In [1]: import numpy as np

In [2]: from numpy import linalg as LA

In [3]: np.set_printoptions(suppress=True, linewidth=160)

In [4]: m1 = np.array([[0, 0, 1, 0, 0, 0, 1],
   ...:     [0, 0, 1, 0, 0, 0, 0],
   ...:     [1, 1, 0, 1, 0, 0, 0],
   ...:     [0, 0, 1, 0, 1, 1, 1],
   ...:     [0, 0, 0, 1, 0, 0, 0],
   ...:     [0, 0, 0, 1, 0, 0, 0],
   ...:     [1, 0, 0, 1, 0, 0, 0]])

In [5]: Uu, s, Vt = LA.svd(m1, full_matrices=False)

In [6]: s.round(2) + 0
Out[6]: array([2.38, 2.38, 1.  , 1.  , 0.6 , 0.6 , 0.  ])

In [7]: np.round(Vt @ Vt.T, 2) + 0
Out[7]: 
array([[1., 0., 0., 0., 0., 0., 0.],
       [0., 1., 0., 0., 0., 0., 0.],
       [0., 0., 1., 0., 0., 0., 0.],
       [0., 0., 0., 1., 0., 0., 0.],
       [0., 0., 0., 0., 1., 0., 0.],
       [0., 0., 0., 0., 0., 1., 0.],
       [0., 0., 0., 0., 0., 0., 1.]])

In [8]: round(float(np.sqrt((s ** 2).sum())), 2), round(LA.norm(m1), 2)
Out[8]: (3.74, np.float64(3.74))

In [9]: (s > 1e-8).sum()
Out[9]: np.int64(6)

In [10]: np.round(Uu.T @ Uu, 2) + 0
Out[10]: 
array([[1., 0., 0., 0., 0., 0., 0.],
       [0., 1., 0., 0., 0., 0., 0.],
       [0., 0., 1., 0., 0., 0., 0.],
       [0., 0., 0., 1., 0., 0., 0.],
       [0., 0., 0., 0., 1., 0., 0.],
       [0., 0., 0., 0., 0., 1., 0.],
       [0., 0., 0., 0., 0., 0., 1.]])

In [11]: Uu.shape, s.shape, Vt.shape
Out[11]: ((7, 7), (7,), (7, 7))

In [12]: feats = np.load("sample11.npy")

In [13]: feats
Out[13]: 
array([[ 2.42, -0.08,  1.39, -1.68,  1.19,  0.91,  0.3 ],
       [-0.08, -2.83, -0.33,  1.67,  0.37,  0.08,  2.21],
       [ 1.39, -0.33,  1.05, -0.13, -1.36, -1.68,  1.48],
       [-1.68,  1.67, -0.13, -0.73,  1.17, -1.49,  1.74],
       [ 1.19,  0.37, -1.36,  1.17,  0.01, -1.28, -0.12],
       [ 0.91,  0.08, -1.68, -1.49, -1.28, -0.58,  1.84],
       [ 0.3 ,  2.21,  1.48,  1.74, -0.12,  1.84, -0.33]])

In [14]: other = LA.inv(feats)

In [15]: np.round(LA.inv(other), 2)
Out[15]: 
array([[ 2.42, -0.08,  1.39, -1.68,  1.19,  0.91,  0.3 ],
       [-0.08, -2.83, -0.33,  1.67,  0.37,  0.08,  2.21],
       [ 1.39, -0.33,  1.05, -0.13, -1.36, -1.68,  1.48],
       [-1.68,  1.67, -0.13, -0.73,  1.17, -1.49,  1.74],
       [ 1.19,  0.37, -1.36,  1.17,  0.01, -1.28, -0.12],
       [ 0.91,  0.08, -1.68, -1.49, -1.28, -0.58,  1.84],
       [ 0.3 ,  2.21,  1.48,  1.74, -0.12,  1.84, -0.33]])

In [16]: np.round(LA.det(feats) * LA.det(other), 2)
Out[16]: np.float64(1.0)

In [17]: np.allclose(other, feats.T)
Out[17]: False

In [18]: (np.abs(other) > 1e-9).astype(int)
Out[18]: 
array([[1, 1, 1, 1, 1, 1, 1],
       [1, 1, 1, 1, 1, 1, 1],
       [1, 1, 1, 1, 1, 1, 1],
       [1, 1, 1, 1, 1, 1, 1],
       [1, 1, 1, 1, 1, 1, 1],
       [1, 1, 1, 1, 1, 1, 1],
       [1, 1, 1, 1, 1, 1, 1]])
